% ipython --no-banner

In [1]: import numpy as np

In [2]: from numpy import linalg as LA

In [3]: np.set_printoptions(suppress=True, linewidth=200)

In [4]: def rd(a):
   ...:     return np.round(a, 2) + 0
   ...: 

In [5]: M2 = np.array([[-3, 2], [-2, 0], [-3, 1]])

In [6]: m1 = np.tile(M2, (2, 3))

In [7]: m1
Out[7]: 
array([[-3,  2, -3,  2, -3,  2],
       [-2,  0, -2,  0, -2,  0],
       [-3,  1, -3,  1, -3,  1],
       [-3,  2, -3,  2, -3,  2],
       [-2,  0, -2,  0, -2,  0],
       [-3,  1, -3,  1, -3,  1]])

In [8]: m1.ravel(order="F")
Out[8]: array([-3, -2, -3, -3, -2, -3,  2,  0,  1,  2,  0,  1, -3, -2, -3, -3, -2, -3,  2,  0,  1,  2,  0,  1, -3, -2, -3, -3, -2, -3,  2,  0,  1,  2,  0,  1])

In [9]: m1.reshape(6, 7)
---------------------------------------------------------------------------
ValueError                                Traceback (most recent call last)
Cell In[9], line 1
----> 1 m1.reshape(6, 7)

ValueError: cannot reshape array of size 36 into shape (6,7)

In [10]: m1.reshape(-1, 2)
Out[10]: 
array([[-3,  2],
       [-3,  2],
       [-3,  2],
       [-2,  0],
       [-2,  0],
       [-2,  0],
       [-3,  1],
       [-3,  1],
       [-3,  1],
       [-3,  2],
       [-3,  2],
       [-3,  2],
       [-2,  0],
       [-2,  0],
       [-2,  0],
       [-3,  1],
       [-3,  1],
       [-3,  1]])

In [11]: T = m1.reshape(6, 2, -1)

In [12]: T.sum(axis=1)
Out[12]: 
array([[-1, -1, -1],
       [-2, -2, -2],
       [-2, -2, -2],
       [-1, -1, -1],
       [-2, -2, -2],
       [-2, -2, -2]])

In [13]: np.einsum("ihd,ihd->ih", T, T)
Out[13]: 
array([[22, 17],
       [ 8,  4],
       [19, 11],
       [22, 17],
       [ 8,  4],
       [19, 11]])

In [14]: T.transpose(1, 0, 2)
Out[14]: 
array([[[-3,  2, -3],
        [-2,  0, -2],
        [-3,  1, -3],
        [-3,  2, -3],
        [-2,  0, -2],
        [-3,  1, -3]],

       [[ 2, -3,  2],
        [ 0, -2,  0],
        [ 1, -3,  1],
        [ 2, -3,  2],
        [ 0, -2,  0],
        [ 1, -3,  1]]])

In [15]: np.einsum("ihd,jhd->hij", T, T).shape
Out[15]: (2, 6, 6)

In [16]: np.swapaxes(T, 1, 2)[4]
Out[16]: 
array([[-2,  0],
       [ 0, -2],
       [-2,  0]])

In [17]: left, sigma, vt = LA.svd(m1)

In [18]: V = vt[:(sigma > 1e-8).sum()]

In [19]: rng = np.random.default_rng(411)

In [20]: x = m1[4] + -1 * m1[2] + rng.integers(2) * np.eye(6)[5]

In [21]: x
Out[21]: array([ 1., -1.,  1., -1.,  1., -1.])

In [22]: LA.matrix_rank(np.vstack([m1, x]))
Out[22]: np.int64(2)

In [23]: M2 = np.array([[5, -2, -9, -4, 8],
    ...:     [7, 7, -8, 9, -2],
    ...:     [6, 6, 2, 1, 9],
    ...:     [6, -7, 8, -2, 4],
    ...:     [-1, -3, -8, 6, -4]])

In [24]: E = np.triu(M2)

In [25]: E
Out[25]: 
array([[ 5, -2, -9, -4,  8],
       [ 0,  7, -8,  9, -2],
       [ 0,  0,  2,  1,  9],
       [ 0,  0,  0, -2,  4],
       [ 0,  0,  0,  0, -4]])

In [26]: LA.lstsq(m1[:-1].T, m1[-1])[2]
Out[26]: np.int32(2)

In [27]: np.allclose(m1[:-1].T @ LA.lstsq(m1[:-1].T, m1[-1])[0], m1[-1])
Out[27]: True

In [28]: evals, V = LA.eig(E)

In [29]: rd(np.sort(LA.eigvals(E.T)))
Out[29]: array([-4., -2.,  2.,  5.,  7.])

In [30]: E @ V[:, 0] - evals[0] * V[:, 0]
Out[30]: array([0., 0., 0., 0., 0.])

In [31]: np.prod(evals)
Out[31]: np.float64(560.0)

In [32]: evals
Out[32]: array([ 5.,  7.,  2., -2., -4.])

In [33]: rd(np.sort(LA.eigvals(LA.inv(E))))
Out[33]: array([-0.5 , -0.25,  0.14,  0.2 ,  0.5 ])

In [34]: idx = rng.permutation(5)

In [35]: M2 = E[:, idx] * rng.choice([-1, 1], 5)

In [36]: M2
Out[36]: 
array([[-2, -8, -9, -5,  4],
       [ 7,  2, -8,  0, -9],
       [ 0, -9,  2,  0, -1],
       [ 0, -4,  0,  0,  2],
       [ 0,  4,  0,  0,  0]])

In [37]: left, _, vt = LA.svd(E.T @ M2)

In [38]: idx
Out[38]: array([1, 4, 2, 0, 3])

In [39]: rd(left @ vt)
Out[39]: 
array([[ 0.,  0.,  0., -1.,  0.],
       [ 1.,  0.,  0.,  0.,  0.],
       [ 0.,  0.,  1.,  0.,  0.],
       [ 0.,  0.,  0.,  0., -1.],
       [ 0., -1.,  0.,  0.,  0.]])

In [40]: idx = rng.permutation(5)

In [41]: idx
Out[41]: array([3, 0, 4, 2, 1])

In [42]: M2 = E[idx][:, idx]

In [43]: rd(np.sort(np.abs(LA.eigvals(M2))))
Out[43]: array([2., 2., 4., 5., 7.])

In [44]: rd(LA.det(M2)), rd(LA.det(E[idx]))
Out[44]: (np.float64(560.0), np.float64(560.0))

In [45]: F = np.load("arr.npy")

In [46]: F
Out[46]: 
array([[-2.6 , -3.51,  9.49,  5.51, -2.22, -2.74],
       [-4.67, -2.92,  6.01,  4.62, -0.77, -1.6 ],
       [-2.5 , -3.19,  7.09,  4.12, -1.21, -4.83],
       [ 1.95,  3.46,  1.62, -0.58,  6.54, -2.12],
       [-4.12, -2.97,  6.65,  3.93,  0.2 , -2.74],
       [-2.15, -3.58,  6.43,  3.47, -0.05, -1.55],
       [ 1.02,  4.27,  3.49, -4.19,  4.6 , -0.12],
       [-4.56, -2.59,  6.84,  1.66,  0.25, -2.63],
       [ 2.32,  3.83,  5.4 , -4.78,  4.68, -0.12],
       [ 2.73,  3.39,  4.11, -0.74,  5.99,  0.23],
       [-4.36, -5.11,  8.38,  5.39, -2.41, -1.9 ],
       [ 1.48,  3.76,  2.4 , -1.75,  4.93, -2.02],
       [-4.47, -3.31,  7.5 ,  5.16, -0.98, -4.33],
       [-4.87, -2.22,  7.46,  5.69,  1.63, -3.58],
       [ 1.08,  4.44,  2.95, -0.75,  5.84,  0.26],
       [-3.26, -2.69,  8.32,  4.72, -0.85, -2.64],
       [ 2.39,  2.63,  4.92, -2.28,  5.64, -1.2 ],
       [-3.92, -1.98,  6.8 ,  6.53, -0.45, -0.95],
       [-3.28, -2.2 ,  6.28,  4.06, -1.29, -3.73],
       [-2.51, -2.85,  5.95,  5.23, -0.36, -3.59],
       [ 1.22,  3.49,  3.35, -3.32,  4.7 , -1.52],
       [-2.7 , -3.3 ,  7.62,  5.5 , -0.99, -1.62],
       [ 2.51,  1.9 ,  5.41, -2.34,  4.8 , -1.1 ],
       [ 0.73,  3.9 ,  3.1 , -3.32,  3.36,  1.  ],
       [ 2.39,  5.41,  4.  , -3.07,  6.64, -1.02],
       [ 2.13,  4.64,  5.14, -1.55,  5.22,  0.45],
       [ 3.07,  4.36,  2.39, -2.74,  5.58, -1.18],
       [-3.17, -3.71,  7.54,  4.83, -0.81, -2.36],
       [-4.3 , -2.52,  5.11,  5.01, -1.48, -3.27],
       [ 1.72,  3.5 ,  4.68, -2.24,  4.73, -0.47],
       [-3.35, -3.43,  8.27,  4.1 ,  1.33, -3.06]])

In [47]: W = np.array([[6, -8], [-5, 1], [-5, -8], [4, -2], [1, 4], [6, -3]])

In [48]: c = np.array([0, 1])

In [49]: act = np.maximum(F @ W + c, 0)

In [50]: LA.matrix_rank(act)
Out[50]: np.int64(1)

In [51]: cent = np.array([[6, -5], [3, -6]])

In [52]: rd(act @ cent)
Out[52]: 
array([[  0.  ,   0.  ],
       [  0.  ,   0.  ],
       [  0.  ,   0.  ],
       [ 28.74, -57.48],
       [  0.  ,   0.  ],
       [  0.  ,   0.  ],
       [  0.  ,   0.  ],
       [  0.  ,   0.  ],
       [  0.  ,   0.  ],
       [  0.  ,   0.  ],
       [  0.  ,   0.  ],
       [  9.  , -18.  ],
       [  0.  ,   0.  ],
       [  0.  ,   0.  ],
       [  0.  ,   0.  ],
       [  0.  ,   0.  ],
       [  0.  ,   0.  ],
       [  0.  ,   0.  ],
       [  0.  ,   0.  ],
       [  0.  ,   0.  ],
       [  0.  ,   0.  ],
       [  0.  ,   0.  ],
       [  0.  ,   0.  ],
       [  0.  ,   0.  ],
       [  0.  ,   0.  ],
       [  0.  ,   0.  ],
       [  0.  ,   0.  ],
       [  0.  ,   0.  ],
       [  0.  ,   0.  ],
       [  0.  ,   0.  ],
       [  0.  ,   0.  ]])

In [53]: W @ cent
Out[53]: 
array([[ 12,  18],
       [-27,  19],
       [-54,  73],
       [ 18,  -8],
       [ 18, -29],
       [ 27, -12]])
